% ipython --no-banner

In [1]: import numpy as np

In [2]: np.set_printoptions(suppress=True, linewidth=200)

In [3]: rng = np.random.default_rng(778)

In [4]: theta = np.sort(rng.uniform(-2, 2, 23))

In [5]: F = np.c_[theta, theta ** 2, theta ** 3] @ np.array([[0, 0, 0, 1, 2, 1, 1], [0, 2, 1, 2, 2, 0, 0], [2, 1, 1, 0, 0, 2, 2]])

In [6]: F.round(2) + 0
Out[6]: 
array([[-15.19,   0.13,  -3.73,   5.76,   3.8 , -17.16, -17.16],
       [-13.54,   0.39,  -3.19,   5.27,   3.37, -15.43, -15.43],
       [ -6.61,   1.13,  -1.09,   2.95,   1.46,  -8.1 ,  -8.1 ],
       [ -2.02,   1.  ,   0.  ,   1.01,   0.01,  -3.02,  -3.02],
       [ -1.87,   0.98,   0.02,   0.94,  -0.04,  -2.85,  -2.85],
       [ -1.76,   0.96,   0.04,   0.88,  -0.08,  -2.71,  -2.71],
       [ -1.7 ,   0.94,   0.05,   0.85,  -0.1 ,  -2.64,  -2.64],
       [ -0.53,   0.56,   0.15,   0.18,  -0.46,  -1.17,  -1.17],
       [ -0.26,   0.38,   0.13,   0.  ,  -0.5 ,  -0.76,  -0.76],
       [ -0.03,   0.11,   0.05,  -0.12,  -0.37,  -0.28,  -0.28],
       [  0.  ,   0.  ,   0.  ,   0.01,   0.02,   0.01,   0.01],
       [  0.01,   0.06,   0.03,   0.21,   0.37,   0.17,   0.17],
       [  1.  ,   1.76,   1.13,   2.05,   2.85,   1.79,   1.79],
       [  1.47,   2.37,   1.55,   2.53,   3.44,   2.38,   2.38],
       [  1.57,   2.48,   1.63,   2.62,   3.54,   2.49,   2.49],
       [  1.64,   2.57,   1.69,   2.69,   3.62,   2.57,   2.57],
       [  3.22,   4.36,   2.98,   3.92,   5.09,   4.39,   4.39],
       [  3.48,   4.63,   3.18,   4.09,   5.3 ,   4.68,   4.68],
       [  4.03,   5.21,   3.61,   4.45,   5.72,   5.29,   5.29],
       [  6.86,   7.98,   5.7 ,   6.05,   7.56,   8.36,   8.36],
       [  7.26,   8.36,   6.  ,   6.26,   7.8 ,   8.8 ,   8.8 ],
       [  8.23,   9.26,   6.69,   6.74,   8.34,   9.84,   9.84],
       [  9.4 ,  10.31,   7.51,   7.29,   8.96,  11.07,  11.07]])

In [7]: # columns 5 and 6 are equal

In [8]: lab = F[:, 0] > np.median(F[:, 0])

In [9]: u = F[lab].mean(axis=0) - F[~lab].mean(axis=0)

In [10]: np.argsort(-np.abs(u).round(6), kind="stable")
Out[10]: array([5, 6, 0, 4, 1, 2, 3])

In [11]: (((F - F.mean(axis=0)) @ u > 0) == lab).mean()
Out[11]: np.float64(1.0)

In [12]: ((F - F.mean(axis=0)) @ u > 0).astype(int)
Out[12]: array([0, 0, 0, 0, 0, 0, 0, 0, 0, 0, 0, 0, 1, 1, 1, 1, 1, 1, 1, 1, 1, 1, 1])

In [13]: lab.astype(int)
Out[13]: array([0, 0, 0, 0, 0, 0, 0, 0, 0, 0, 0, 0, 1, 1, 1, 1, 1, 1, 1, 1, 1, 1, 1])

In [14]: u.round(2)
Out[14]: array([ 8.  ,  4.84,  4.42,  2.93,  5.03, 10.1 , 10.1 ])

In [15]: d = np.linalg.norm(F[:, None] - F[None], axis=-1)

In [16]: (d + 1e9 * np.eye(23)).round(6).argmin(axis=1)
Out[16]: array([ 1,  0,  3,  4,  5,  6,  5,  8,  7, 10, 11, 10, 13, 14, 15, 14, 17, 16, 17, 20, 19, 20, 21])

In [17]: np.unravel_index(d.round(6).argmax(), d.shape)
Out[17]: (np.int64(0), np.int64(22))

In [18]: np.linalg.matrix_rank(d ** 2)
Out[18]: np.int64(5)

In [19]: arr = np.load("x.npy")

In [20]: arr
Out[20]: 
array([[0, 0, 1, 0, 0, 0, 1, 0, 1, 1, 1, 0],
       [0, 0, 0, 1, 0, 0, 0, 1, 0, 0, 0, 1],
       [1, 0, 0, 0, 0, 0, 1, 0, 1, 1, 1, 0],
       [0, 1, 0, 0, 1, 1, 0, 1, 0, 0, 0, 1],
       [0, 0, 0, 1, 0, 0, 0, 0, 0, 0, 0, 1],
       [0, 0, 0, 1, 0, 0, 0, 1, 0, 0, 0, 1],
       [1, 0, 1, 0, 0, 0, 0, 0, 0, 1, 1, 0],
       [0, 1, 0, 1, 0, 1, 0, 0, 0, 0, 0, 1],
       [1, 0, 1, 0, 0, 0, 0, 0, 0, 1, 1, 0],
       [1, 0, 1, 0, 0, 0, 1, 0, 1, 0, 1, 0],
       [1, 0, 1, 0, 0, 0, 1, 0, 1, 1, 0, 0],
       [0, 1, 0, 1, 1, 1, 0, 1, 0, 0, 0, 0]])

In [21]: # symmetric, so the eigenvalues are real

In [22]: M2 = arr / np.linalg.norm(arr, axis=1, keepdims=True)

In [23]: C2 = M2 @ M2.T

In [24]: C2[11].round(2)
Out[24]: array([0.  , 0.52, 0.  , 0.8 , 0.32, 0.52, 0.  , 0.67, 0.  , 0.  , 0.  , 1.  ])

In [25]: np.round(np.linalg.norm(M2, axis=1), 2)
Out[25]: array([1., 1., 1., 1., 1., 1., 1., 1., 1., 1., 1., 1.])

In [26]: E = np.load("layer9.npy")

In [27]: E
Out[27]: 
array([[0, 5, 0, 0, 1, 0],
       [5, 0, 0, 0, 3, 0],
       [0, 0, 0, 4, 0, 0],
       [0, 0, 0, 5, 0, 0],
       [3, 4, 0, 0, 0, 0],
       [0, 0, 0, 0, 0, 3]])

In [28]: # rank 5

In [29]: u, g = E[5], E[1]

In [30]: u @ u
Out[30]: np.int64(9)

In [31]: pr = (u @ g) / (u @ u) * u

In [32]: np.linalg.matrix_rank(np.outer(u, g))
Out[32]: np.int64(1)
